% python3 -q
>>> import numpy as np
>>> np.set_printoptions(suppress=True, linewidth=140)
>>> X = 0.9 ** np.abs(np.subtract.outer(np.arange(7), np.arange(7)))
>>> X.round(2)
array([[1.  , 0.9 , 0.81, 0.73, 0.66, 0.59, 0.53],
       [0.9 , 1.  , 0.9 , 0.81, 0.73, 0.66, 0.59],
       [0.81, 0.9 , 1.  , 0.9 , 0.81, 0.73, 0.66],
       [0.73, 0.81, 0.9 , 1.  , 0.9 , 0.81, 0.73],
       [0.66, 0.73, 0.81, 0.9 , 1.  , 0.9 , 0.81],
       [0.59, 0.66, 0.73, 0.81, 0.9 , 1.  , 0.9 ],
       [0.53, 0.59, 0.66, 0.73, 0.81, 0.9 , 1.  ]])
>>> x = np.ones(7)
>>> for _ in range(4):
...     x = X @ x
...     x /= np.linalg.norm(x)
...     print(round(x @ X @ x, 2))
... 
5.6
5.6
5.6
5.6
>>> x.round(2)
array([0.35, 0.38, 0.39, 0.4 , 0.39, 0.38, 0.35])
>>> round(float(np.linalg.eigvalsh(X)[-1]), 2)
5.6
>>> Y = np.linalg.inv(X)
>>> np.round(np.linalg.det(X) * Y, 2) + 0
array([[0., 0., 0., 0., 0., 0., 0.],
       [0., 0., 0., 0., 0., 0., 0.],
       [0., 0., 0., 0., 0., 0., 0.],
       [0., 0., 0., 0., 0., 0., 0.],
       [0., 0., 0., 0., 0., 0., 0.],
       [0., 0., 0., 0., 0., 0., 0.],
       [0., 0., 0., 0., 0., 0., 0.]])
>>> round(np.linalg.slogdet(X)[0], 2)
np.float64(1.0)
>>> round(float(np.linalg.cond(X)), 2)
101.17
>>> vals, V = np.linalg.eigh(X)
>>> x = np.array([2, -2, 0, -2, 1, 1, 2])
>>> np.round(V * np.sqrt(vals) @ V.T, 2)
array([[0.77, 0.42, 0.31, 0.24, 0.19, 0.16, 0.14],
       [0.42, 0.69, 0.39, 0.28, 0.23, 0.19, 0.16],
       [0.31, 0.39, 0.67, 0.38, 0.28, 0.23, 0.19],
       [0.24, 0.28, 0.38, 0.67, 0.38, 0.28, 0.24],
       [0.19, 0.23, 0.28, 0.38, 0.67, 0.39, 0.31],
       [0.16, 0.19, 0.23, 0.28, 0.39, 0.69, 0.42],
       [0.14, 0.16, 0.19, 0.24, 0.31, 0.42, 0.77]])
>>> np.round(x @ X @ x / (x @ x), 2), np.round(vals[0], 2), round(vals[-1], 2)
(np.float64(0.35), np.float64(0.06), np.float64(5.6))
>>> vals, V = np.linalg.eigh(X)
>>> np.round(np.linalg.eigvalsh(X + 3 * np.eye(7)), 2)
array([3.06, 3.06, 3.09, 3.13, 3.26, 3.81, 8.6 ])
>>> np.round(V.T @ V, 2) + 0
array([[1., 0., 0., 0., 0., 0., 0.],
       [0., 1., 0., 0., 0., 0., 0.],
       [0., 0., 1., 0., 0., 0., 0.],
       [0., 0., 0., 1., 0., 0., 0.],
       [0., 0., 0., 0., 1., 0., 0.],
       [0., 0., 0., 0., 0., 1., 0.],
       [0., 0., 0., 0., 0., 0., 1.]])
>>> np.round(V.T @ X @ V, 2) + 0
array([[0.06, 0.  , 0.  , 0.  , 0.  , 0.  , 0.  ],
       [0.  , 0.06, 0.  , 0.  , 0.  , 0.  , 0.  ],
       [0.  , 0.  , 0.09, 0.  , 0.  , 0.  , 0.  ],
       [0.  , 0.  , 0.  , 0.13, 0.  , 0.  , 0.  ],
       [0.  , 0.  , 0.  , 0.  , 0.26, 0.  , 0.  ],
       [0.  , 0.  , 0.  , 0.  , 0.  , 0.81, 0.  ],
       [0.  , 0.  , 0.  , 0.  , 0.  , 0.  , 5.6 ]])
>>> np.round(np.linalg.eigvalsh(X @ X), 2) + 0
array([ 0.  ,  0.  ,  0.01,  0.02,  0.07,  0.65, 31.33])
>>> vals.round(2)
array([0.06, 0.06, 0.09, 0.13, 0.26, 0.81, 5.6 ])
>>> np.round(vals.sum(), 2), np.trace(X)
(np.float64(7.0), np.float64(7.0))
>>> np.abs(V[:, -1]).round(6).argmax()
np.int64(3)
>>> r0 = np.array([0, 1, 2])
>>> np.round(np.convolve(X[4], r0), 2)
array([0.  , 0.66, 2.04, 2.27, 2.52, 2.8 , 2.9 , 2.61, 1.62])
>>> np.round(np.array([np.convolve(row, r0, "same") for row in X]), 2)
array([[1.  , 2.9 , 2.61, 2.35, 2.11, 1.9 , 1.71],
       [0.9 , 2.8 , 2.9 , 2.61, 2.35, 2.11, 1.9 ],
       [0.81, 2.52, 2.8 , 2.9 , 2.61, 2.35, 2.11],
       [0.73, 2.27, 2.52, 2.8 , 2.9 , 2.61, 2.35],
       [0.66, 2.04, 2.27, 2.52, 2.8 , 2.9 , 2.61],
       [0.59, 1.84, 2.04, 2.27, 2.52, 2.8 , 2.9 ],
       [0.53, 1.65, 1.84, 2.04, 2.27, 2.52, 2.8 ]])
>>> W0 = np.load("sample13.npy")
>>> W0
array([[-2.,  5.,  0.,  0.,  0.,  0.,  0.,  0.],
       [ 5.,  2.,  5.,  0.,  0.,  0.,  0.,  0.],
       [ 0.,  5., -3.,  5.,  0.,  0.,  0.,  0.],
       [ 0.,  0.,  5., -1.,  5.,  0.,  0.,  0.],
       [ 0.,  0.,  0.,  5., -2.,  5.,  0.,  0.],
       [ 0.,  0.,  0.,  0.,  5.,  1.,  5.,  0.],
       [ 0.,  0.,  0.,  0.,  0.,  5.,  2.,  5.],
       [ 0.,  0.,  0.,  0.,  0.,  0.,  5., -2.]])
>>> np.all(np.linalg.eigvalsh(W0) > 0)
np.False_
>>> [round(float(np.linalg.det(W0[:i, :i])), 2) + 0 for i in range(1, 9)]
[-2.0, -29.0, 137.0, 588.0, -4601.0, -19301.0, 76423.0, 329679.0]
>>> vals, V = np.linalg.eigh(W0)
>>> round(vals.sum(), 2), np.trace(W0)
(np.float64(-5.0), np.float64(-5.0))
>>> np.round(V.T @ W0 @ V, 2) + 0
array([[-10.5 ,   0.  ,   0.  ,   0.  ,   0.  ,   0.  ,   0.  ,   0.  ],
       [  0.  ,  -7.78,   0.  ,   0.  ,   0.  ,   0.  ,   0.  ,   0.  ],
       [  0.  ,   0.  ,  -5.63,   0.  ,   0.  ,   0.  ,   0.  ,   0.  ],
       [  0.  ,   0.  ,   0.  ,  -3.33,   0.  ,   0.  ,   0.  ,   0.  ],
       [  0.  ,   0.  ,   0.  ,   0.  ,   0.66,   0.  ,   0.  ,   0.  ],
       [  0.  ,   0.  ,   0.  ,   0.  ,   0.  ,   4.53,   0.  ,   0.  ],
       [  0.  ,   0.  ,   0.  ,   0.  ,   0.  ,   0.  ,   7.79,   0.  ],
       [  0.  ,   0.  ,   0.  ,   0.  ,   0.  ,   0.  ,   0.  ,   9.26]])
>>> np.round(np.linalg.eigvalsh(W0 + 4 * np.eye(8)), 2)
array([-6.5 , -3.78, -1.63,  0.67,  4.66,  8.53, 11.79, 13.26])
>>> np.unique(vals.round(6) + 0, return_counts=True)[1]
array([1, 1, 1, 1, 1, 1, 1, 1])
>>> np.round(np.abs(V[:, -1]), 2)
array([0.08, 0.19, 0.19, 0.27, 0.37, 0.57, 0.57, 0.25])
